>>> import numpy as np
>>> from numpy import linalg as LA
>>> np.set_printoptions(precision=3, suppress=True, linewidth=120)
>>> arr = np.loadtxt("run2.csv", delimiter=",")
>>> print(arr)
[[-0.329  0.91   0.638 -0.664 -0.11  -0.586  0.372 -0.451]
 [-0.203  1.154 -1.08   0.03  -0.491 -0.628  0.7   -0.065]
 [ 0.309 -0.494  0.585  0.286  0.34   0.2   -0.268 -0.04 ]
 [ 0.083 -0.004  0.199  0.163  0.014  0.47  -0.051 -0.283]
 [-0.665 -1.092 -0.136  0.457 -0.04   0.445 -0.871 -0.529]
 [-0.287  0.095 -0.264 -0.091  0.422  0.227 -0.755  0.445]
 [ 1.114  0.48  -0.267 -0.499 -0.121 -0.371  0.786  0.244]
 [-1.04   1.069  0.176  0.188 -0.823 -0.422 -0.128  0.143]]
>>> print(np.allclose(arr, arr.T))
False
>>> print(np.trace(arr))
2.689
>>> vec = np.array([3, 3, 4, -2, -2, 3, 1, -2])
>>> rhs = arr @ vec
>>> c, lr = np.zeros(8), 1 / LA.norm(arr, 2) ** 2
>>> for i in range(6):
...     c -= lr * arr.T @ (arr @ c - rhs)
...     if i % 2 == 0: print(i, round(LA.norm(arr @ c - rhs), 3))
... 
0 6.005
2 3.768
4 2.752
>>> print(round(LA.cond(arr), 3))
12.114
>>> print(c)
[ 1.717  1.364  3.191 -1.382 -0.034 -0.316  1.734 -0.754]
>>> vec = np.array([-2, 2, 1, -1, 2, -2, 2, 2])
>>> rhs = arr @ vec
>>> print(rhs)
[ 4.574  3.148 -1.643 -1.718 -5.217  0.361  1.524  3.434]
>>> print(LA.solve(arr, rhs))
[-2.  2.  1. -1.  2. -2.  2.  2.]
>>> M2 = arr / LA.norm(arr, axis=1, keepdims=True)
>>> gram = M2 @ M2.T
>>> print((np.abs(gram) > 0.9).astype(int))
[[1 0 0 0 0 0 0 0]
 [0 1 1 0 0 0 0 0]
 [0 1 1 0 0 0 0 0]
 [0 0 0 1 0 0 0 0]
 [0 0 0 0 1 0 0 0]
 [0 0 0 0 0 1 0 0]
 [0 0 0 0 0 0 1 0]
 [0 0 0 0 0 0 0 1]]
>>> X = np.loadtxt("m.csv", delimiter=",")
>>> print(X.round(3) + 0)
[[-0.071 -0.086  0.186  0.451 -0.465  0.292  0.064  0.192 -0.157 -0.079 -0.27   0.392 -0.317  0.048]
 [-0.166 -0.258 -0.042 -0.443  0.277  0.431  0.064  0.022  0.134  0.185 -0.057  0.554 -0.086  0.019]
 [ 0.095  0.    -0.213 -0.041 -0.376 -0.462 -0.134 -0.476  0.144  0.048 -0.122  0.508  0.212 -0.041]
 [ 0.213  0.23  -0.292 -0.06  -0.115  0.147  0.296  0.076 -0.253  0.552  0.368  0.124  0.138  0.05 ]
 [ 0.521 -0.171 -0.014 -0.175  0.054  0.053  0.143  0.347  0.089 -0.306 -0.339  0.08   0.446 -0.186]
 [-0.237 -0.401  0.047  0.18   0.351 -0.152 -0.364  0.014 -0.173 -0.109  0.344  0.239  0.151 -0.074]
 [ 0.213 -0.086  0.562  0.231  0.068  0.07  -0.121 -0.088 -0.115  0.347 -0.044  0.023  0.445  0.387]
 [ 0.142  0.401  0.375  0.017 -0.009  0.374 -0.095 -0.317  0.36  -0.195  0.33   0.113  0.035 -0.337]
 [ 0.355  0.144  0.138 -0.414  0.054 -0.085 -0.296 -0.078 -0.147 -0.151 -0.036  0.059 -0.414  0.515]
 [ 0.379 -0.114 -0.448  0.215 -0.003  0.395 -0.519 -0.14  -0.23  -0.004  0.    -0.107 -0.043 -0.148]
 [ 0.095  0.229 -0.004  0.091 -0.016 -0.238 -0.407  0.64   0.389  0.253  0.128  0.173 -0.107 -0.065]
 [-0.379  0.143 -0.085 -0.149 -0.087  0.234 -0.368 -0.068  0.203  0.28  -0.47  -0.236  0.226  0.06 ]
 [-0.047 -0.258  0.326 -0.465 -0.494 -0.035 -0.193  0.111 -0.303  0.118  0.164 -0.161  0.001 -0.386]
 [-0.261  0.573 -0.019 -0.089  0.091  0.002 -0.113  0.164 -0.533 -0.283 -0.083  0.245  0.282 -0.04 ]
 [-0.166 -0.115 -0.202 -0.078 -0.398  0.218 -0.037  0.15   0.221 -0.361  0.397 -0.054  0.302  0.495]]
>>> M2 = np.c_[X[:, :5] @ np.array([[0, 1, 0, 0, 2],
...     [1, 0, 2, 1, 1],
...     [0, 1, 2, 1, 2],
...     [0, 1, 2, 2, 1],
...     [2, 0, 0, 1, 1]]), np.array([1, 0, 2, 2, 1, 2, 1, 2, 1, 2, 2, 1, 0, 2, 2])]
>>> print(M2)
[[-1.016  0.566  1.102  0.538  0.13   1.   ]
 [ 0.297 -0.65  -1.486 -0.908 -0.839  0.   ]
 [-0.751 -0.159 -0.508 -0.671 -0.653  2.   ]
 [-0.001 -0.139 -0.244 -0.297 -0.103  2.   ]
 [-0.064  0.332 -0.721 -0.482  0.721  1.   ]
 [ 0.301 -0.01  -0.35   0.356 -0.25   2.   ]
 [ 0.05   1.006  1.414  1.006  1.763  1.   ]
 [ 0.384  0.534  1.586  0.801  1.443  2.   ]
 [ 0.253  0.08  -0.263 -0.491  0.772  1.   ]
 [-0.12   0.145 -0.695 -0.136 -0.041  2.   ]
 [ 0.198  0.182  0.633  0.391  0.486  2.   ]
 [-0.03  -0.613 -0.182 -0.326 -1.02   1.   ]
 [-1.246 -0.186 -0.794 -1.356 -0.66   0.   ]
 [ 0.756 -0.369  0.929  0.467  0.016  2.   ]
 [-0.911 -0.445 -0.789 -0.87  -1.326  2.   ]]
>>> print(np.round(LA.norm(M2 - X @ LA.lstsq(X, M2)[0], axis=0), 3) + 0)
[0.    0.    0.    0.    0.    1.472]
>>> print(LA.matrix_rank(M2))
5
>>> print(LA.norm(LA.qr(X)[0].T @ M2, axis=0) ** 2 / ((M2 ** 2).sum(axis=0) + 1e-12))
[1.    1.    1.    1.    1.    0.941]
